In [1]: import numpy as np

In [2]: np.set_printoptions(precision=2, suppress=True, linewidth=120)

In [3]: rnd = lambda a: np.round(a, 2) + 0

In [4]: W0 = np.load("case9.npy")

In [5]: print(W0)
[[-1.   -0.5  -4.03 -0.6  -0.3   0.1  -0.3 ]
 [ 1.    0.4   3.97 -1.6  -0.9   0.7  -0.5 ]
 [-1.9   0.8  -7.55  0.4  -0.2  -0.7   1.1 ]
 [-0.1   1.3  -0.43  0.3  -0.5  -0.3  -0.9 ]
 [-0.6   0.7  -2.36  0.1   0.7   0.2  -0.6 ]
 [-1.5   0.3  -6.   -0.5   0.2   1.7  -0.5 ]
 [ 2.1  -1.6   8.37  0.4   1.   -0.3  -0.6 ]
 [-1.9  -0.4  -7.65 -0.6  -0.1  -1.5  -0.4 ]
 [-1.1  -1.2  -4.37 -0.4  -1.5  -0.3   0.9 ]
 [-1.7  -0.5  -6.83 -1.3  -0.6  -1.4  -0.4 ]
 [ 0.5  -0.3   2.04  1.1   1.   -0.1   0.4 ]
 [ 0.9   1.4   3.57 -1.4  -0.3   1.1  -0.6 ]
 [ 0.5  -1.2   1.98 -0.1   0.5   0.3   0.9 ]
 [ 0.6  -0.8   2.51  0.9  -2.4   1.1  -0.8 ]
 [-1.3  -1.1  -5.18  0.1  -0.2   0.6   0.2 ]
 [-0.5   0.8  -1.91 -1.5   1.6   0.8   0.8 ]]

In [6]: x0 = np.array([1, 2, 6, 4, 5, 7, 3])

In [7]: y = W0 @ x0

In [8]: print(rnd(np.linalg.pinv(W0) @ W0))
[[1. 0. 0. 0. 0. 0. 0.]
 [0. 1. 0. 0. 0. 0. 0.]
 [0. 0. 1. 0. 0. 0. 0.]
 [0. 0. 0. 1. 0. 0. 0.]
 [0. 0. 0. 0. 1. 0. 0.]
 [0. 0. 0. 0. 0. 1. 0.]
 [0. 0. 0. 0. 0. 0. 1.]]

In [9]: print(rnd(np.linalg.lstsq(W0, y)[0]))
[1. 2. 6. 4. 5. 7. 3.]

In [10]: rng = np.random.default_rng(5903)

In [11]: y = y + 0.05 * rng.normal(size=16)

In [12]: print(rnd(y))
[-30.31  18.1  -46.57  -6.22  -9.88 -27.52  51.86 -63.17 -38.16 -62.84  22.05  23.97  16.83  10.97 -30.41  -0.42]

In [13]: coef, *_ = np.linalg.lstsq(W0, y)

In [14]: print(rnd(coef))
[0.72 2.   6.07 4.   4.99 6.98 3.  ]

In [15]: print(coef.round())
[1. 2. 6. 4. 5. 7. 3.]

In [16]: print(rnd(np.linalg.norm(y - W0 @ coef)))
0.12

In [17]: print([round(float(np.linalg.norm(np.linalg.solve(W0.T @ W0 + lam * np.eye(7), W0.T @ y))), 2) for lam in (0, 1, 10, 100)])
[11.83, 11.08, 8.18, 5.38]

In [18]: basis = W0[[2, 9]].astype(float)

In [19]: for _ in range(3):
    ...:     lab = np.linalg.norm(W0[:, None] - basis, axis=-1).argmin(axis=1)
    ...:     basis = np.array([W0[lab == j].mean(axis=0) for j in range(2)])
    ...: 

In [20]: print(lab)
[0 1 0 1 0 0 1 0 0 0 1 1 1 1 0 1]

In [21]: print(np.abs(basis[1] - basis[0]).argmax())
2

In [22]: Xc = W0 - W0.mean(axis=0)

In [23]: V = np.linalg.svd(Xc)[2][:6]

In [24]: M2 = Xc - Xc @ V.T @ V

In [25]: print(rnd(np.linalg.norm(M2) / np.linalg.norm(Xc)))
0.0

In [26]: print(rnd(M2.std(axis=0)))
[0.01 0.   0.   0.   0.   0.   0.  ]

In [27]: print(np.linalg.norm(M2, axis=1).round(6).argmax())
15

In [28]: X = np.array([[3, 8, 0, 0],
    ...:     [4, 9, 1, 1],
    ...:     [5, 10, 2, 2],
    ...:     [5, 10, 2, 2],
    ...:     [3, 8, 0, 0]])

In [29]: M2 = np.array([[2, 2], [1, 1], [1, 2], [1, 1]])

In [30]: print(np.einsum("ij->j", X))
[20 45  5  5]

In [31]: print(np.linalg.matrix_rank(np.vstack([X, M2.T])))
4

In [32]: print(np.einsum("ik,kj->ij", X, M2))
[[14 14]
 [19 20]
 [24 26]
 [24 26]
 [14 14]]

In [33]: print(np.einsum("ij,ij->i", X, X))
[ 73  99 133 133  73]

In [34]: M2 @ X
Traceback (most recent call last):
  Cell In[34], line 1
    M2 @ X
ValueError: matmul: Input operand 1 has a mismatch in its core dimension 0, with gufunc signature (n?,k),(k,m?)->(n?,m?) (size 5 is different from 2)


In [35]: print(M2.T @ X.T)
[[14 19 24 24 14]
 [14 20 26 26 14]]

In [36]: print(np.linalg.matrix_rank(X @ M2))
2

In [37]: print([round(float(x), 2) for x in np.linalg.svd(X, compute_uv=False)[:3]])
[22.45, 2.6, 0.0]

In [38]: print(np.linalg.cond(X) > 100)
True

In [39]: hat = W0 @ np.linalg.solve(W0.T @ W0, W0.T)

In [40]: print(rnd(np.linalg.eigvalsh(hat)))
[0. 0. 0. 0. 0. 0. 0. 0. 0. 1. 1. 1. 1. 1. 1. 1.]

In [41]: print(rnd(hat @ W0[:, 0]))
[-1.   1.  -1.9 -0.1 -0.6 -1.5  2.1 -1.9 -1.1 -1.7  0.5  0.9  0.5  0.6 -1.3 -0.5]

In [42]: print(np.allclose(hat @ hat, hat))
True

In [43]: print(rnd(np.diag(hat)))
[0.16 0.39 0.43 0.3  0.31 0.65 0.57 0.39 0.43 0.5  0.2  0.38 0.33 0.86 0.3  0.82]

In [44]: x0 = np.array([0, -2, -2, 1])

In [45]: h1 = np.maximum(X @ x0, 0)

In [46]: print(X.T @ h1)
[0 0 0 0]

In [47]: left, sv, VT = np.linalg.svd(X)

In [48]: print(np.argmax(sv[:-1] / (sv[1:] + 1e-6)) + 1)
2

In [49]: print(rnd(sv))
[22.45  2.6   0.    0.  ]

In [50]: M2 = left[:, :2] @ np.diag(sv[:2]) @ VT[:2]

In [51]: print(np.linalg.matrix_rank(X, rtol=0.05))
2

In [52]: print(np.linalg.matrix_rank(M2))
2

In [53]: print(rnd(np.linalg.norm(X - M2) / np.linalg.norm(X)))
0.0

In [54]: print(rnd(np.linalg.norm(X - M2, 2)), rnd(sv[2]))
0.0 0.0

In [55]: print(rnd(np.abs(X - M2).max()))
0.0

In [56]: A = np.loadtxt("run13.csv", delimiter=",")

In [57]: print(rnd(A))
[[ 0.8   1.31 -2.57 -0.09]
 [-1.8   2.07  0.46  1.13]
 [ 1.6   1.73  1.42 -1.19]
 [-1.6   0.06 -0.38 -2.51]]

In [58]: t3 = np.stack([A, 4 * A, A[::-1]])

In [59]: print((t3 @ A.T).shape)
(3, 4, 4)

In [60]: print(rnd(np.linalg.det(t3)))
[   -81. -20736.    -81.]

In [61]: print(rnd(np.linalg.norm(t3, axis=(1, 2))))
[ 6. 24.  6.]

In [62]: print(rnd(A @ A.T))
[[9. 0. 0. 0.]
 [0. 9. 0. 0.]
 [0. 0. 9. 0.]
 [0. 0. 0. 9.]]

In [63]: print(rnd(np.linalg.norm(A, axis=0)))
[3. 3. 3. 3.]

In [64]: print(rnd(np.linalg.svd(A, compute_uv=False)))
[3. 3. 3. 3.]

In [65]: print(rnd(np.linalg.pinv(A)))
[[ 0.09 -0.2   0.18 -0.18]
 [ 0.15  0.23  0.19  0.01]
 [-0.29  0.05  0.16 -0.04]
 [-0.01  0.13 -0.13 -0.28]]

In [66]: print(rnd(A.T @ A))
[[9. 0. 0. 0.]
 [0. 9. 0. 0.]
 [0. 0. 9. 0.]
 [0. 0. 0. 9.]]

In [67]: M2 = np.array([[-1, -5], [1, 1]])

In [68]: basis = np.kron(M2, A)

In [69]: print(np.linalg.matrix_rank(basis))
8

In [70]: print(basis.shape)
(8, 8)

In [71]: print(rnd(basis))
[[ -0.8   -1.31   2.57   0.09  -4.    -6.57  12.87   0.45]
 [  1.8   -2.07  -0.46  -1.13   9.   -10.33  -2.28  -5.66]
 [ -1.6   -1.73  -1.42   1.19  -8.    -8.66  -7.11   5.96]
 [  1.6   -0.06   0.38   2.51   8.    -0.31   1.89  12.54]
 [  0.8    1.31  -2.57  -0.09   0.8    1.31  -2.57  -0.09]
 [ -1.8    2.07   0.46   1.13  -1.8    2.07   0.46   1.13]
 [  1.6    1.73   1.42  -1.19   1.6    1.73   1.42  -1.19]
 [ -1.6    0.06  -0.38  -2.51  -1.6    0.06  -0.38  -2.51]]

In [72]: print(rnd(np.linalg.norm(basis[3] - basis[6])))
15.87

In [73]: print(rnd(np.linalg.norm(basis, axis=1)))
[15.3  15.3  15.3  15.3   4.24  4.24  4.24  4.24]

In [74]: print(rnd(np.linalg.norm(basis, "nuc")))
72.0

In [75]: print(rnd(np.linalg.norm(basis, axis=0)))
[ 4.24  4.24  4.24  4.24 15.3  15.3  15.3  15.3 ]

In [76]: print(np.linalg.norm(basis, axis=1).argmax())
3

In [77]: print(rnd(np.linalg.norm(basis[3], 1)), rnd(np.linalg.norm(basis[3], np.inf)))
27.29 12.54

In [78]: print(rnd(basis[3] @ basis[6]))
0.0

In [79]: m1 = np.load("sample14.npy")

In [80]: print(m1)
[[0 0 0 0 0 0 1 0]
 [1 0 0 0 0 0 0 0]
 [0 0 1 0 0 0 0 0]
 [0 0 0 0 0 1 0 0]
 [0 0 0 0 1 0 0 0]
 [0 0 0 0 0 0 0 1]
 [0 1 0 0 0 0 0 0]
 [0 0 0 1 0 0 0 0]]

In [81]: # keeps lengths

In [82]: print(np.linalg.matrix_rank(W0, rtol=0.1))
6

In [83]: print(np.linalg.cond(W0) > 100)
True

In [84]: print([round(float(x), 2) for x in np.linalg.svd(W0, compute_uv=False)[:3]])
[20.22, 4.27, 4.02]

In [85]: print(round(np.log10(np.linalg.cond(W0))))
3

In [86]: print(np.argsort(-np.linalg.norm(W0, axis=0).round(6), kind="stable")[:3])
[2 0 4]

In [87]: print(rnd(np.linalg.norm(W0, 2) / np.linalg.norm(W0)))
0.94
